% ipython --no-banner

In [1]: import numpy as np

In [2]: from numpy import linalg as LA

In [3]: np.set_printoptions(precision=2, suppress=True, linewidth=100, floatmode="fixed")

In [4]: m1 = np.array([[13, 9, 8, 1, 17, 8, 12, 12, 15, 4, 15],
   ...:     [5, 1, 0, -7, 9, 0, 4, 4, 7, -4, 7],
   ...:     [2, -2, -3, -10, 6, -3, 1, 1, 4, -7, 4],
   ...:     [-4, -8, -9, -16, 0, -9, -5, -5, -2, -13, -2],
   ...:     [-4, -8, -9, -16, 0, -9, -5, -5, -2, -13, -2]])

In [5]: # looks like rank 2

In [6]: print(LA.lstsq(m1[:-1].T, m1[-1])[2])
2

In [7]: np.allclose(m1[:-1].T @ LA.lstsq(m1[:-1].T, m1[-1])[0], m1[-1])
Out[7]: True

In [8]: print(np.abs(np.diag(LA.qr(m1)[1])) > 1e-9)
[ True  True False False False]

In [9]: rng = np.random.default_rng(1311)

In [10]: B = m1 + rng.integers(-2, 3, (5, 2)) @ rng.integers(-2, 3, (2, 11))

In [11]: B
Out[11]: 
array([[  8,  10,   3,   4,  17,  13,  17,  18,  11,   4,  16],
       [  6,   2,   1,  -7,   6,  -1,   3,   4,   9,  -1,   8],
       [  7,  -3,   2, -13,   6,  -8,  -4,  -5,   8,  -7,   3],
       [-10,  -6, -15, -12,  -2,  -3,   1,   3,  -6, -11,   0],
       [  2, -10,  -3, -20,   2, -15, -11, -13,   2, -15,  -4]])

In [12]: np.abs(B - m1).sum(axis=1)
Out[12]: array([35, 14, 35, 48, 48])

In [13]: round(float(LA.norm(m1, 2) / LA.norm(m1)), 2)
Out[13]: 0.81

In [14]: J = np.loadtxt("arr.csv", delimiter=",")

In [15]: print(J)
[[-2.00 -0.80  0.70  0.60 -0.40  0.50  0.20  0.40  0.50  0.70 -0.70 -0.50 -1.10  0.80 -2.40]
 [-0.30 -1.60  0.20  1.00 -2.60  1.60 -0.20  1.40 -1.10 -0.10 -1.60 -1.10  0.70 -0.40  1.50]
 [-1.30  2.10 -0.20  0.40  1.90 -0.30  0.20 -1.40  0.50  0.40  0.70  0.30 -0.40 -0.50  1.20]
 [-0.20 -1.20  0.90  0.10  0.00  1.50  0.00  1.80  1.10  0.00  0.80 -0.30  0.00  1.80  3.30]
 [-1.10  0.00  1.30  0.70 -1.20 -0.80  0.70  1.90  0.90 -1.20  1.60  1.60  0.40  0.70  2.10]
 [ 1.00  1.40 -1.00  0.50  0.90  0.00 -1.40 -0.20 -0.30  0.00 -0.90 -1.80  1.40  0.50 -2.40]
 [ 1.20 -2.70 -1.30 -0.40  0.40  1.00  1.10  0.30  0.70  0.50 -1.90 -0.60  1.40 -1.20  3.60]
 [-2.60 -0.10  0.00  0.30 -1.20 -0.10  1.50  0.50  0.60 -1.60  1.30  0.80 -2.00  1.80  4.20]
 [ 0.10 -0.20 -1.30 -0.70 -1.60 -0.80  0.40 -0.70 -0.50 -0.10 -0.50 -0.70 -1.20 -1.10 -1.50]
 [-0.60  0.40 -0.20  0.10  0.20  0.30 -0.80  0.00 -1.50  0.00 -1.00 -0.60 -0.40  2.50 -1.50]
 [ 1.00  0.30  0.90  0.30 -1.10  0.20  0.50  0.20  0.40  0.00 -1.20  0.00 -1.00  1.00  0.90]]

In [16]: x = np.array([0, 0, -1, 5, -5, -3, -4, 5, -3, -5, 4, 4, -3, 1, 5])

In [17]: J @ (2 * x)
Out[17]: array([-27.40,  37.60, -14.00,  42.20,  86.80, -44.00, -21.20,  95.40,  -9.40,  -7.40,  14.00])

In [18]: np.sign((J @ x).round(6))
Out[18]: array([-1.00,  1.00, -1.00,  1.00,  1.00, -1.00, -1.00,  1.00, -1.00, -1.00,  1.00])

In [19]: Uu, sigma, vt = LA.svd(J, full_matrices=False)

In [20]: np.round(vt @ vt.T, 2) + 0
Out[20]: 
array([[1.00, 0.00, 0.00, 0.00, 0.00, 0.00, 0.00, 0.00, 0.00, 0.00, 0.00],
       [0.00, 1.00, 0.00, 0.00, 0.00, 0.00, 0.00, 0.00, 0.00, 0.00, 0.00],
       [0.00, 0.00, 1.00, 0.00, 0.00, 0.00, 0.00, 0.00, 0.00, 0.00, 0.00],
       [0.00, 0.00, 0.00, 1.00, 0.00, 0.00, 0.00, 0.00, 0.00, 0.00, 0.00],
       [0.00, 0.00, 0.00, 0.00, 1.00, 0.00, 0.00, 0.00, 0.00, 0.00, 0.00],
       [0.00, 0.00, 0.00, 0.00, 0.00, 1.00, 0.00, 0.00, 0.00, 0.00, 0.00],
       [0.00, 0.00, 0.00, 0.00, 0.00, 0.00, 1.00, 0.00, 0.00, 0.00, 0.00],
       [0.00, 0.00, 0.00, 0.00, 0.00, 0.00, 0.00, 1.00, 0.00, 0.00, 0.00],
       [0.00, 0.00, 0.00, 0.00, 0.00, 0.00, 0.00, 0.00, 1.00, 0.00, 0.00],
       [0.00, 0.00, 0.00, 0.00, 0.00, 0.00, 0.00, 0.00, 0.00, 1.00, 0.00],
       [0.00, 0.00, 0.00, 0.00, 0.00, 0.00, 0.00, 0.00, 0.00, 0.00, 1.00]])

In [21]: print(np.abs(Uu[:, 0]).round(6).argmax())
7

In [22]: np.round(Uu.T @ J @ vt.T, 2) + 0
Out[22]: 
array([[9.60, 0.00, 0.00, 0.00, 0.00, 0.00, 0.00, 0.00, 0.00, 0.00, 0.00],
       [0.00, 6.74, 0.00, 0.00, 0.00, 0.00, 0.00, 0.00, 0.00, 0.00, 0.00],
       [0.00, 0.00, 5.55, 0.00, 0.00, 0.00, 0.00, 0.00, 0.00, 0.00, 0.00],
       [0.00, 0.00, 0.00, 4.30, 0.00, 0.00, 0.00, 0.00, 0.00, 0.00, 0.00],
       [0.00, 0.00, 0.00, 0.00, 3.66, 0.00, 0.00, 0.00, 0.00, 0.00, 0.00],
       [0.00, 0.00, 0.00, 0.00, 0.00, 3.01, 0.00, 0.00, 0.00, 0.00, 0.00],
       [0.00, 0.00, 0.00, 0.00, 0.00, 0.00, 2.60, 0.00, 0.00, 0.00, 0.00],
       [0.00, 0.00, 0.00, 0.00, 0.00, 0.00, 0.00, 2.19, 0.00, 0.00, 0.00],
       [0.00, 0.00, 0.00, 0.00, 0.00, 0.00, 0.00, 0.00, 1.71, 0.00, 0.00],
       [0.00, 0.00, 0.00, 0.00, 0.00, 0.00, 0.00, 0.00, 0.00, 1.57, 0.00],
       [0.00, 0.00, 0.00, 0.00, 0.00, 0.00, 0.00, 0.00, 0.00, 0.00, 0.47]])

In [23]: np.allclose(Uu * sigma @ vt, J)
Out[23]: True

In [24]: (sigma > 1e-8).sum()
Out[24]: np.int64(11)
